% ipython --no-banner

In [1]: import numpy as np

In [2]: import numpy.linalg as la

In [3]: np.set_printoptions(precision=3, suppress=True, linewidth=120, legacy="1.25")

In [4]: rd = lambda a: np.round(a, 3) + 0

In [5]: X = np.loadtxt("block14.csv", delimiter=",")

In [6]: X
Out[6]: 
array([[ 5.,  5.,  5.,  5.,  5.,  5.,  5.,  5.],
       [ 5., 10., 10., 10., 10., 10., 10., 10.],
       [ 5., 10., 15., 15., 15., 15., 15., 15.],
       [ 5., 10., 15., 20., 20., 20., 20., 20.],
       [ 5., 10., 15., 20., 25., 25., 25., 25.],
       [ 5., 10., 15., 20., 25., 30., 30., 30.],
       [ 5., 10., 15., 20., 25., 30., 35., 35.],
       [ 5., 10., 15., 20., 25., 30., 35., 40.]])

In [7]: np.abs(X).max()
Out[7]: 40.0

In [8]: X.sum(axis=0)
Out[8]: array([ 40.,  75., 105., 130., 150., 165., 175., 180.])

In [9]: rd(la.svd(X, compute_uv=False))
Out[9]: array([146.826,  16.691,   6.291,   3.442,   2.289,   1.729,   1.438,   1.294])

In [10]: X.shape
Out[10]: (8, 8)

In [11]: rng = np.random.default_rng(90)

In [12]: z = rng.permutation(8)

In [13]: z
Out[13]: array([1, 5, 3, 7, 6, 2, 0, 4])

In [14]: B = X[z][:, z]

In [15]: np.allclose(B, X)
Out[15]: False

In [16]: np.diag(B)
Out[16]: array([10., 30., 20., 40., 35., 15.,  5., 25.])

In [17]: L = la.cholesky(X)

In [18]: rd(np.prod(np.diag(L)) ** 2), rd(la.det(X))
Out[18]: (390625.0, 390625.0)

In [19]: rd(np.diag(L) ** 2)
Out[19]: array([5., 5., 5., 5., 5., 5., 5., 5.])

In [20]: K = np.load("out16.npy")

In [21]: K
Out[21]: 
array([[-1.,  0.,  0.,  0.,  0.,  0.,  0.],
       [ 0., -1.,  0.,  0.,  0.,  0.,  0.],
       [ 0.,  0.,  1.,  0.,  0.,  0.,  0.],
       [ 0.,  0.,  0.,  1.,  0.,  0.,  0.],
       [ 0.,  0.,  0.,  0.,  1.,  0.,  0.],
       [ 0.,  0.,  0.,  0.,  0.,  1.,  0.],
       [ 0.,  0.,  0.,  0.,  0.,  0.,  1.]])

In [22]: np.flatnonzero(la.matrix_power((K != 0) + (K.T != 0) + np.eye(7), 7)[3])
Out[22]: array([3])

In [23]: rd(np.sort(la.eigvals(K).real))
Out[23]: array([-1., -1.,  1.,  1.,  1.,  1.,  1.])

In [24]: K @ K
Out[24]: 
array([[1., 0., 0., 0., 0., 0., 0.],
       [0., 1., 0., 0., 0., 0., 0.],
       [0., 0., 1., 0., 0., 0., 0.],
       [0., 0., 0., 1., 0., 0., 0.],
       [0., 0., 0., 0., 1., 0., 0.],
       [0., 0., 0., 0., 0., 1., 0.],
       [0., 0., 0., 0., 0., 0., 1.]])

In [25]: B = np.array([[1, 2, -2, -1, -1, 2, 0, 2, 1, -1],
    ...:     [-1, 1, -1, 0, -2, -2, 2, 2, -2, 2],
    ...:     [1, 2, 1, 0, -1, -2, -2, 2, -1, -2],
    ...:     [2, 0, 2, -2, 0, -2, 1, 2, 1, 2],
    ...:     [2, 2, -1, 2, -2, 0, 0, -2, 1, -1],
    ...:     [-2, -2, 2, 2, -1, 2, -2, 0, 1, 2],
    ...:     [0, 2, 1, -1, 0, 2, 1, 2, -1, -2],
    ...:     [-2, 0, -1, -2, -2, 2, 2, 1, -1, -1],
    ...:     [1, 1, 1, 1, 0, 1, -2, 1, -2, -1],
    ...:     [2, 2, -1, 0, -1, -1, -2, 0, 1, 2]])

In [26]: W0 = np.triu(B)

In [27]: W0
Out[27]: 
array([[ 1,  2, -2, -1, -1,  2,  0,  2,  1, -1],
       [ 0,  1, -1,  0, -2, -2,  2,  2, -2,  2],
       [ 0,  0,  1,  0, -1, -2, -2,  2, -1, -2],
       [ 0,  0,  0, -2,  0, -2,  1,  2,  1,  2],
       [ 0,  0,  0,  0, -2,  0,  0, -2,  1, -1],
       [ 0,  0,  0,  0,  0,  2, -2,  0,  1,  2],
       [ 0,  0,  0,  0,  0,  0,  1,  2, -1, -2],
       [ 0,  0,  0,  0,  0,  0,  0,  1, -1, -1],
       [ 0,  0,  0,  0,  0,  0,  0,  0, -2, -1],
       [ 0,  0,  0,  0,  0,  0,  0,  0,  0,  2]])

In [28]: x = np.array([1, 1, 2, 1, 3, 2, 1])

In [29]: h = np.maximum(K @ x, 0)

In [30]: np.flatnonzero(h > 1e-9)
Out[30]: array([2, 3, 4, 5, 6])

In [31]: K * (h > 1e-9)[:, None]
Out[31]: 
array([[-0.,  0.,  0.,  0.,  0.,  0.,  0.],
       [ 0., -0.,  0.,  0.,  0.,  0.,  0.],
       [ 0.,  0.,  1.,  0.,  0.,  0.,  0.],
       [ 0.,  0.,  0.,  1.,  0.,  0.,  0.],
       [ 0.,  0.,  0.,  0.,  1.,  0.,  0.],
       [ 0.,  0.,  0.,  0.,  0.,  1.,  0.],
       [ 0.,  0.,  0.,  0.,  0.,  0.,  1.]])

In [32]: K.T @ h
Out[32]: array([0., 0., 2., 1., 3., 2., 1.])

In [33]: B = la.inv(W0)

In [34]: rd(la.slogdet(W0)[0])
Out[34]: -1.0

In [35]: W0 @ B
Out[35]: 
array([[1., 0., 0., 0., 0., 0., 0., 0., 0., 0.],
       [0., 1., 0., 0., 0., 0., 0., 0., 0., 0.],
       [0., 0., 1., 0., 0., 0., 0., 0., 0., 0.],
       [0., 0., 0., 1., 0., 0., 0., 0., 0., 0.],
       [0., 0., 0., 0., 1., 0., 0., 0., 0., 0.],
       [0., 0., 0., 0., 0., 1., 0., 0., 0., 0.],
       [0., 0., 0., 0., 0., 0., 1., 0., 0., 0.],
       [0., 0., 0., 0., 0., 0., 0., 1., 0., 0.],
       [0., 0., 0., 0., 0., 0., 0., 0., 1., 0.],
       [0., 0., 0., 0., 0., 0., 0., 0., 0., 1.]])

In [36]: u = np.array([2, -6, -9, 3, 8, -1, -7, -5, 2, 6])

In [37]: B = W0 + np.outer(u, np.eye(10)[0])

In [38]: rd(la.det(B) / la.det(W0)), rd(1 + la.solve(W0, u)[0])
Out[38]: (38.0, 38.0)

In [39]: la.matrix_rank(B - W0)
Out[39]: 1

In [40]: rd(np.sort(la.eigvals(W0)))
Out[40]: array([-2., -2., -2.,  1.,  1.,  1.,  1.,  1.,  2.,  2.])

In [41]: u, g = W0[3], W0[6]

In [42]: u @ g
Out[42]: 0

In [43]: p = (u @ g) / (u @ u) * u

In [44]: (g - p) @ u
Out[44]: 0.0

In [45]: np.outer(u, g)
Out[45]: 
array([[ 0,  0,  0,  0,  0,  0,  0,  0,  0,  0],
       [ 0,  0,  0,  0,  0,  0,  0,  0,  0,  0],
       [ 0,  0,  0,  0,  0,  0,  0,  0,  0,  0],
       [ 0,  0,  0,  0,  0,  0, -2, -4,  2,  4],
       [ 0,  0,  0,  0,  0,  0,  0,  0,  0,  0],
       [ 0,  0,  0,  0,  0,  0, -2, -4,  2,  4],
       [ 0,  0,  0,  0,  0,  0,  1,  2, -1, -2],
       [ 0,  0,  0,  0,  0,  0,  2,  4, -2, -4],
       [ 0,  0,  0,  0,  0,  0,  1,  2, -1, -2],
       [ 0,  0,  0,  0,  0,  0,  2,  4, -2, -4]])

In [46]: M = np.load("arr.npy")

In [47]: M
Out[47]: 
array([[0, 1, 0, 0, 0, 0],
       [0, 0, 0, 1, 0, 0],
       [0, 0, 0, 0, 0, 0],
       [0, 0, 0, 0, 0, 0],
       [0, 0, 1, 0, 0, 0],
       [1, 0, 0, 0, 0, 0]])

In [48]: rk = la.matrix_rank(M)

In [49]: rk
Out[49]: 4

In [50]: ns = la.svd(M)[2][rk:].T

In [51]: la.matrix_rank(M.T @ M), la.matrix_rank(M @ M.T)
Out[51]: (4, 4)

In [52]: ns.shape
Out[52]: (6, 2)

In [53]: rd(np.trace(la.pinv(M) @ M))
Out[53]: 4.0

In [54]: np.allclose(M[:-1].T @ la.lstsq(M[:-1].T, M[-1])[0], M[-1])
Out[54]: False

In [55]: Uu, sig, vt = la.svd(M)

In [56]: np.argmax(sig[:-1] / (sig[1:] + 1e-6)) + 1
Out[56]: 4

In [57]: sig
Out[57]: array([1., 1., 1., 1., 0., 0.])

In [58]: B = Uu[:, :4] @ np.diag(sig[:4]) @ vt[:4]

In [59]: np.abs(M - B).max()
Out[59]: 0.0

In [60]: B
Out[60]: 
array([[0., 1., 0., 0., 0., 0.],
       [0., 0., 0., 1., 0., 0.],
       [0., 0., 0., 0., 0., 0.],
       [0., 0., 0., 0., 0., 0.],
       [0., 0., 1., 0., 0., 0.],
       [1., 0., 0., 0., 0., 0.]])

In [61]: la.matrix_rank(B)
Out[61]: 4
